$ python3 -q
>>> import numpy as np
>>> np.set_printoptions(precision=3, suppress=True, linewidth=200, sign=" ")
>>> mat = np.load("a.npy")
>>> mat
array([[ 3.393,  2.178,  0.607,  0.393],
       [ 2.268, -1.195,  1.732, -0.732],
       [ 3.445,  2.335,  0.555,  0.445],
       [ 4.077,  4.231, -0.077,  1.077],
       [ 3.063,  1.19 ,  0.937,  0.063],
       [ 1.64 , -3.081,  2.36 , -1.36 ],
       [ 4.269,  4.808, -0.269,  1.269],
       [ 2.792,  0.377,  1.208, -0.208],
       [ 3.952,  3.857,  0.048,  0.952],
       [ 3.694,  3.083,  0.306,  0.694],
       [ 1.898, -2.306,  2.102, -1.102],
       [ 3.616,  2.847,  0.384,  0.616],
       [ 4.981,  6.943, -0.981,  1.981],
       [ 2.917,  0.75 ,  1.083, -0.083],
       [ 0.962, -5.113,  3.038, -2.038],
       [ 3.766,  3.297,  0.234,  0.766],
       [ 2.843,  0.528,  1.157, -0.157],
       [ 3.438,  2.315,  0.562,  0.438],
       [ 2.517, -0.449,  1.483, -0.483],
       [ 3.061,  1.183,  0.939,  0.061],
       [ 3.122,  1.365,  0.878,  0.122],
       [ 3.65 ,  2.95 ,  0.35 ,  0.65 ],
       [ 3.326,  1.978,  0.674,  0.326],
       [ 2.239, -1.284,  1.761, -0.761],
       [ 3.086,  1.259,  0.914,  0.086],
       [ 1.498, -3.505,  2.502, -1.502],
       [ 2.7  ,  0.099,  1.3  , -0.3  ],
       [ 2.328, -1.015,  1.672, -0.672],
       [ 3.714,  3.142,  0.286,  0.714],
       [ 1.886, -2.341,  2.114, -1.114]])
>>> dist = np.linalg.norm(mat[:, None] - mat[None], axis=-1)
>>> (dist + 1e9 * np.eye(30)).round(6).argmin(axis=1)
array([ 17,  23,  17,   8,  19,  25,   3,  16,   3,  28,  29,  21,   6,  16,  25,  28,   7,   2,  26,   4,  24,  11,   0,   1,   4,   5,   7,   1,   9,  10])
>>> dist.shape
(30, 30)
>>> np.linalg.matrix_rank(dist ** 2)
np.int64(3)
>>> np.flatnonzero(dist[12] < dist.mean() / 2)
array([ 12])
>>> dist[:5, :5]
array([[ 0.   ,  3.895,  0.181,  2.37 ,  1.141],
       [ 3.895,  0.   ,  4.075,  6.265,  2.754],
       [ 0.181,  4.075,  0.   ,  2.19 ,  1.321],
       [ 2.37 ,  6.265,  2.19 ,  0.   ,  3.511],
       [ 1.141,  2.754,  1.321,  3.511,  0.   ]])
